$ ipython --no-banner

In [1]: import numpy as np

In [2]: np.set_printoptions(precision=3, suppress=True, linewidth=140)

In [3]: def rnd(a):
   ...:     return np.round(a, 3) + 0
   ...: 

In [4]: J = np.load("test14.npy")

In [5]: J
Out[5]: 
array([[-2, -2,  4,  2,  2, -4,  4,  0,  2,  0],
       [ 2,  2, -4, -2, -2,  4, -4,  0, -2,  0],
       [-2, -2,  4,  2,  2, -4,  4,  0,  2,  0],
       [-1, -1,  2,  1,  1, -2,  2,  0,  1,  0],
       [-1, -1,  2,  1,  1, -2,  2,  0,  1,  0],
       [ 2,  2, -4, -2, -2,  4, -4,  0, -2,  0],
       [-1, -1,  2,  1,  1, -2,  2,  0,  1,  0],
       [-1, -1,  2,  1,  1, -2,  2,  0,  1,  0],
       [-1, -1,  2,  1,  1, -2,  2,  0,  1,  0],
       [ 1,  1, -2, -1, -1,  2, -2,  0, -1,  0]])

In [6]: U, sv, Vt = np.linalg.svd(J)

In [7]: np.argmax(sv[:-1] / (sv[1:] + 1e-6)) + 1
Out[7]: np.int64(1)

In [8]: rnd(sv)
Out[8]: array([19.339,  0.   ,  0.   ,  0.   ,  0.   ,  0.   ,  0.   ,  0.   ,  0.   ,  0.   ])

In [9]: B = U[:, :1] @ np.diag(sv[:1]) @ Vt[:1]

In [10]: rnd(np.abs(J - B).max())
Out[10]: np.float64(0.0)

In [11]: rnd(np.linalg.norm(J - B, 2)), rnd(sv[1])
Out[11]: (np.float64(0.0), np.float64(0.0))

In [12]: rnd(np.linalg.norm(J - B) / np.linalg.norm(J))
Out[12]: np.float64(0.0)

In [13]: (J - J.T) / 2
Out[13]: 
array([[ 0. , -2. ,  3. ,  1.5,  1.5, -3. ,  2.5,  0.5,  1.5, -0.5],
       [ 2. ,  0. , -1. , -0.5, -0.5,  1. , -1.5,  0.5, -0.5, -0.5],
       [-3. ,  1. ,  0. ,  0. ,  0. ,  0. ,  1. , -1. ,  0. ,  1. ],
       [-1.5,  0.5,  0. ,  0. ,  0. ,  0. ,  0.5, -0.5,  0. ,  0.5],
       [-1.5,  0.5,  0. ,  0. ,  0. ,  0. ,  0.5, -0.5,  0. ,  0.5],
       [ 3. , -1. ,  0. ,  0. ,  0. ,  0. , -1. ,  1. ,  0. , -1. ],
       [-2.5,  1.5, -1. , -0.5, -0.5,  1. ,  0. , -1. , -0.5,  1. ],
       [-0.5, -0.5,  1. ,  0.5,  0.5, -1. ,  1. ,  0. ,  0.5,  0. ],
       [-1.5,  0.5,  0. ,  0. ,  0. ,  0. ,  0.5, -0.5,  0. ,  0.5],
       [ 0.5,  0.5, -1. , -0.5, -0.5,  1. , -1. ,  0. , -0.5,  0. ]])

In [14]: np.allclose(J, J.T)
Out[14]: False

In [15]: (J + J.T) / 2
Out[15]: 
array([[-2. ,  0. ,  1. ,  0.5,  0.5, -1. ,  1.5, -0.5,  0.5,  0.5],
       [ 0. ,  2. , -3. , -1.5, -1.5,  3. , -2.5, -0.5, -1.5,  0.5],
       [ 1. , -3. ,  4. ,  2. ,  2. , -4. ,  3. ,  1. ,  2. , -1. ],
       [ 0.5, -1.5,  2. ,  1. ,  1. , -2. ,  1.5,  0.5,  1. , -0.5],
       [ 0.5, -1.5,  2. ,  1. ,  1. , -2. ,  1.5,  0.5,  1. , -0.5],
       [-1. ,  3. , -4. , -2. , -2. ,  4. , -3. , -1. , -2. ,  1. ],
       [ 1.5, -2.5,  3. ,  1.5,  1.5, -3. ,  2. ,  1. ,  1.5, -1. ],
       [-0.5, -0.5,  1. ,  0.5,  0.5, -1. ,  1. ,  0. ,  0.5,  0. ],
       [ 0.5, -1.5,  2. ,  1. ,  1. , -2. ,  1.5,  0.5,  1. , -0.5],
       [ 0.5,  0.5, -1. , -0.5, -0.5,  1. , -1. ,  0. , -0.5,  0. ]])

In [16]: rnd(np.sort(np.abs(np.linalg.eigvals(J))))
Out[16]: array([ 0.,  0.,  0.,  0.,  0.,  0.,  0.,  0.,  0., 13.])

In [17]: np.linalg.matrix_power(J, 3)
Out[17]: 
array([[-338, -338,  676,  338,  338, -676,  676,    0,  338,    0],
       [ 338,  338, -676, -338, -338,  676, -676,    0, -338,    0],
       [-338, -338,  676,  338,  338, -676,  676,    0,  338,    0],
       [-169, -169,  338,  169,  169, -338,  338,    0,  169,    0],
       [-169, -169,  338,  169,  169, -338,  338,    0,  169,    0],
       [ 338,  338, -676, -338, -338,  676, -676,    0, -338,    0],
       [-169, -169,  338,  169,  169, -338,  338,    0,  169,    0],
       [-169, -169,  338,  169,  169, -338,  338,    0,  169,    0],
       [-169, -169,  338,  169,  169, -338,  338,    0,  169,    0],
       [ 169,  169, -338, -169, -169,  338, -338,    0, -169,    0]])

In [18]: rnd(np.abs(np.linalg.eigvals(J)).max())
Out[18]: np.float64(13.0)

In [19]: np.allclose(J @ J.T, J.T @ J)
Out[19]: False

In [20]: W0 = np.load("data.npy")

In [21]: W0
Out[21]: 
array([[ 1,  2,  1, -2],
       [-1, -3, -1, -1],
       [ 0,  3, -3,  0],
       [ 1,  0, -2,  3],
       [-1,  2, -1, -3],
       [ 2,  2, -3,  0],
       [ 1,  2,  1, -3],
       [ 2,  0,  3,  3]])

In [22]: U, sv, Vt = np.linalg.svd(W0, full_matrices=False)

In [23]: rnd(np.abs(Vt[0]))
Out[23]: array([0.015, 0.622, 0.394, 0.677])

In [24]: U.shape, sv.shape, Vt.shape
Out[24]: ((8, 4), (4,), (4, 4))

In [25]: rnd(U.T @ U)
Out[25]: 
array([[1., 0., 0., 0.],
       [0., 1., 0., 0.],
       [0., 0., 1., 0.],
       [0., 0., 0., 1.]])

In [26]: rnd(U.T @ W0 @ Vt.T)
Out[26]: 
array([[7.368, 0.   , 0.   , 0.   ],
       [0.   , 6.045, 0.   , 0.   ],
       [0.   , 0.   , 5.275, 0.   ],
       [0.   , 0.   , 0.   , 2.085]])

In [27]: np.abs(U[:, 0]).round(6).argmax()
Out[27]: np.int64(4)

In [28]: x0 = np.array([2, -2, 3, 3])

In [29]: y = W0 @ x0

In [30]: rnd(np.linalg.pinv(W0) @ W0)
Out[30]: 
array([[1., 0., 0., 0.],
       [0., 1., 0., 0.],
       [0., 0., 1., 0.],
       [0., 0., 0., 1.]])

In [31]: rng = np.random.default_rng(71)

In [32]: y = y + 0.3 * rng.normal(size=8)

In [33]: rnd(y)
Out[33]: array([ -4.985,  -1.845, -15.033,   4.973, -17.849,  -8.847,  -7.896,  21.574])

In [34]: coef, *_ = np.linalg.lstsq(W0, y)

In [35]: coef.round()
Out[35]: array([ 2., -2.,  3.,  3.])

In [36]: [round(float(np.linalg.norm(np.linalg.solve(W0.T @ W0 + lam * np.eye(4), W0.T @ y))), 2) for lam in (0, 1, 10, 100)]
Out[36]: [5.05, 4.91, 4.08, 1.63]

In [37]: rnd(np.linalg.norm(y - W0 @ coef))
Out[37]: np.float64(0.15)

In [38]: x0 = np.array([2, 0, 2, 1])

In [39]: a = np.maximum(W0 @ x0, 0)

In [40]: rnd(np.tanh(W0 @ x0))
Out[40]: array([ 0.964, -1.   , -1.   ,  0.762, -1.   , -0.964,  0.762,  1.   ])

In [41]: W0.T @ a
Out[41]: array([30,  6, 40, 35])

In [42]: a
Out[42]: array([ 2,  0,  0,  1,  0,  0,  1, 13])

In [43]: W0 * (a > 1e-9)[:, None]
Out[43]: 
array([[ 1,  2,  1, -2],
       [ 0,  0,  0,  0],
       [ 0,  0,  0,  0],
       [ 1,  0, -2,  3],
       [ 0,  0,  0,  0],
       [ 0,  0,  0,  0],
       [ 1,  2,  1, -3],
       [ 2,  0,  3,  3]])

In [44]: B = np.array([[-2, 0, -1], [3, 0, -1], [2, -3, 3], [3, 0, -2]])

In [45]: np.linalg.matrix_rank(W0 @ B)
Out[45]: np.int64(3)

In [46]: W0 @ B
Out[46]: 
array([[  0,  -3,   4],
       [-12,   3,   3],
       [  3,   9, -12],
       [  3,   6, -13],
       [ -3,   3,   2],
       [ -4,   9, -13],
       [ -3,  -3,   6],
       [ 11,  -9,   1]])

In [47]: np.einsum("ij->j", W0)
Out[47]: array([ 5,  8, -5, -3])

In [48]: B.T @ W0.T
Out[48]: 
array([[  0, -12,   3,   3,  -3,  -4,  -3,  11],
       [ -3,   3,   9,   6,   3,   9,  -3,  -9],
       [  4,   3, -12, -13,   2, -13,   6,   1]])

In [49]: np.einsum("ik,kj->ji", W0, B)
Out[49]: 
array([[  0, -12,   3,   3,  -3,  -4,  -3,  11],
       [ -3,   3,   9,   6,   3,   9,  -3,  -9],
       [  4,   3, -12, -13,   2, -13,   6,   1]])

In [50]: np.einsum("ik,kj->ij", W0, B)
Out[50]: 
array([[  0,  -3,   4],
       [-12,   3,   3],
       [  3,   9, -12],
       [  3,   6, -13],
       [ -3,   3,   2],
       [ -4,   9, -13],
       [ -3,  -3,   6],
       [ 11,  -9,   1]])

In [51]: x0 = np.array([0, 2, 2, 0])

In [52]: y = W0 @ x0

In [53]: coef, lr = np.zeros(4), 1 / np.linalg.norm(W0, 2) ** 2

In [54]: for i in range(150):
    ...:     coef -= lr * W0.T @ (W0 @ coef - y)
    ...:     if i % 50 == 0: print(i, round(np.linalg.norm(W0 @ coef - y), 3))
    ...: 
0 6.733
50 0.037
100 0.001

In [55]: rnd(coef)
Out[55]: array([0., 2., 2., 0.])

In [56]: rnd(np.linalg.cond(W0))
Out[56]: np.float64(3.533)

In [57]: data = np.loadtxt("dump.csv", delimiter=",")

In [58]: data
Out[58]: 
array([[ -6.,   9.,   8.,  -2.,  -1.,   2.,   1.,   4.],
       [ 18., -27., -24.,   6.,   3.,  -6.,  -3., -12.],
       [ 12., -18., -16.,   4.,   2.,  -4.,  -2.,  -8.],
       [ -6.,   9.,   8.,  -2.,  -1.,   2.,   1.,   4.],
       [ 18., -27., -24.,   6.,   3.,  -6.,  -3., -12.],
       [ -6.,   9.,   8.,  -2.,  -1.,   2.,   1.,   4.],
       [  0.,   0.,   0.,   0.,   0.,   0.,   0.,   0.],
       [  6.,  -9.,  -8.,   2.,   1.,  -2.,  -1.,  -4.],
       [ 18., -27., -24.,   6.,   3.,  -6.,  -3., -12.]])

In [59]: rank = np.linalg.matrix_rank(data)

In [60]: rank
Out[60]: np.int64(1)

In [61]: ns = np.linalg.svd(data)[2][rank:].T

In [62]: np.allclose(data @ ns, 0)
Out[62]: True

In [63]: [int(np.linalg.matrix_rank(data[:, :j + 1])) for j in range(8)]
Out[63]: [1, 1, 1, 1, 1, 1, 1, 1]

In [64]: np.linalg.matrix_rank(data.T @ data), np.linalg.matrix_rank(data @ data.T)
Out[64]: (np.int64(1), np.int64(1))

In [65]: x0 = np.array([-5, -2, 2, 4, 1, 1, 4, 2])

In [66]: a = np.maximum(data @ x0, 0)

In [67]: data.T @ a
Out[67]: array([-594.,  891.,  792., -198.,  -99.,  198.,   99.,  396.])

In [68]: np.flatnonzero(a > 1e-9)
Out[68]: array([0, 3, 5])

In [69]: np.tanh(data @ x0)
Out[69]: array([ 1., -1., -1.,  1., -1.,  1.,  0., -1., -1.])

In [70]: data * (a > 1e-9)[:, None]
Out[70]: 
array([[-6.,  9.,  8., -2., -1.,  2.,  1.,  4.],
       [ 0., -0., -0.,  0.,  0., -0., -0., -0.],
       [ 0., -0., -0.,  0.,  0., -0., -0., -0.],
       [-6.,  9.,  8., -2., -1.,  2.,  1.,  4.],
       [ 0., -0., -0.,  0.,  0., -0., -0., -0.],
       [-6.,  9.,  8., -2., -1.,  2.,  1.,  4.],
       [ 0.,  0.,  0.,  0.,  0.,  0.,  0.,  0.],
       [ 0., -0., -0.,  0.,  0., -0., -0., -0.],
       [ 0., -0., -0.,  0.,  0., -0., -0., -0.]])

In [71]: a
Out[71]: array([33.,  0.,  0., 33.,  0., 33.,  0.,  0.,  0.])
